% ipython --no-banner

In [1]: import numpy as np

In [2]: np.set_printoptions(precision=1, suppress=True, linewidth=200, floatmode="fixed")

In [3]: rd = lambda a: np.round(a, 1) + 0

In [4]: rng = np.random.default_rng(761)

In [5]: th = np.sort(rng.uniform(-2, 2, 10))

In [6]: X = np.c_[th, th ** 2, th ** 3] @ np.array([[7, 9, 7, 2], [0, 2, 2, 2], [8, 4, 4, 9]])

In [7]: print(rd(X))
[[-19.1 -13.2 -11.0 -12.4]
 [ -5.1  -5.0  -3.9  -2.0]
 [ -4.0  -4.1  -3.2  -1.4]
 [ -3.7  -3.9  -3.0  -1.2]
 [ -2.9  -3.1  -2.4  -0.9]
 [ -1.8  -2.1  -1.6  -0.5]
 [  3.6   4.5   3.6   1.9]
 [  4.6   5.6   4.6   2.7]
 [ 12.5  12.9  11.1  10.3]
 [ 37.5  31.5  28.5  37.9]]

In [8]: gram = np.cov(X, rowvar=False)

In [9]: print(np.argwhere(np.triu(np.abs(np.corrcoef(X.T)) > 0.8, 1)))
[[0 1]
 [0 2]
 [0 3]
 [1 2]
 [1 3]
 [2 3]]

In [10]: print(np.argsort(-X.std(axis=0).round(6), kind="stable"))
[0 3 1 2]

In [11]: print(rd(gram))
[[220.4 184.1 161.9 195.2]
 [184.1 156.0 136.8 162.2]
 [161.9 136.8 120.2 143.4]
 [195.2 162.2 143.4 177.5]]

In [12]: D = np.linalg.norm(X[:, None] - X[None], axis=-1)

In [13]: print(rd(np.linalg.norm(X - X.mean(axis=0), axis=1)))
[33.5 13.2 11.5 11.1  9.8  8.1  3.3  4.8 18.5 63.1]

In [14]: print((D + 1e9 * np.eye(10)).round(6).argmin(axis=1))
[1 2 3 2 3 4 7 6 7 8]

In [15]: print(np.flatnonzero(D[7] < D.mean() / 2))
[6 7]

In [16]: print(np.linalg.matrix_rank(D ** 2))
5

In [17]: print(rd(D[7]))
[37.3 17.4 15.7 15.3 14.0 12.2  2.0  0.0 14.6 59.7]

In [18]: left, sv, Vh = np.linalg.svd(X, full_matrices=False)

In [19]: print(rd(np.abs(Vh[0])))
[0.6 0.5 0.4 0.5]

In [20]: print(rd(np.cumsum(sv ** 2) / np.sum(sv ** 2)))
[1.0 1.0 1.0 1.0]

In [21]: print((sv > 1e-8).sum())
3

In [22]: print(rd(sv))
[79.2  7.1  4.0  0.0]

In [23]: print(rd(left.T @ X @ Vh.T))
[[79.2  0.0  0.0  0.0]
 [ 0.0  7.1  0.0  0.0]
 [ 0.0  0.0  4.0  0.0]
 [ 0.0  0.0  0.0  0.0]]

In [24]: print(rd(np.sqrt((sv ** 2).sum())), rd(np.linalg.norm(X)))
79.6 79.6

In [25]: print(rd(Vh @ Vh.T))
[[1.0 0.0 0.0 0.0]
 [0.0 1.0 0.0 0.0]
 [0.0 0.0 1.0 0.0]
 [0.0 0.0 0.0 1.0]]

In [26]: print(np.abs(left[:, 0]).round(6).argmax())
9

In [27]: print(np.allclose(left * sv @ Vh, X))
True

In [28]: print(left.shape, sv.shape, Vh.shape)
(10, 4) (4,) (4, 4)

In [29]: print(rd(sv / sv[0]))
[1.0 0.1 0.1 0.0]

In [30]: lab = X[:, 1] > np.median(X[:, 1])

In [31]: r0 = X[lab].mean(axis=0) - X[~lab].mean(axis=0)

In [32]: print(np.argsort(-np.abs(r0).round(6), kind="stable"))
[0 1 3 2]

In [33]: print((((X - X.mean(axis=0)) @ r0 > 0) == lab).mean())
0.9

In [34]: print(rd(r0))
[18.3 16.4 13.9 14.0]

In [35]: r0 = np.array([1, 3])

In [36]: print(rd(np.polyval(r0, X[4])))
[ 0.1 -0.1  0.6  2.1]

In [37]: print(rd(np.convolve(X[4], r0)))
[ -2.9 -11.7 -11.8  -8.1  -2.6]

In [38]: K = np.load("data.npy")

In [39]: print(K)
[[4.0 1.0 1.0 1.0 1.0]
 [1.0 4.0 1.0 1.0 1.0]
 [1.0 1.0 4.0 1.0 1.0]
 [1.0 1.0 1.0 4.0 1.0]
 [1.0 1.0 1.0 1.0 4.0]]

In [40]: x0 = np.array([3, -2, -1, 2, 2])

In [41]: y = K @ x0

In [42]: print(y)
[13.0 -2.0  1.0 10.0 10.0]

In [43]: print(rd(np.linalg.solve(K.T, K[3])))
[0.0 0.0 0.0 1.0 0.0]

In [44]: print(rd(np.linalg.solve(K, y + K[:, 4])))
[ 3.0 -2.0 -1.0  2.0  3.0]

In [45]: print(rd(np.linalg.solve(K, K[:, 2])))
[0.0 0.0 1.0 0.0 0.0]

In [46]: other = K / np.linalg.norm(K, axis=1, keepdims=True)

In [47]: gram = other @ other.T

In [48]: print((gram - 2 * np.eye(5)).round(6).argmax(axis=1))
[1 0 0 0 0]

In [49]: print(rd(gram))
[[1.0 0.5 0.5 0.6 0.5]
 [0.5 1.0 0.5 0.6 0.5]
 [0.5 0.5 1.0 0.6 0.5]
 [0.6 0.6 0.6 1.0 0.5]
 [0.5 0.5 0.5 0.5 1.0]]
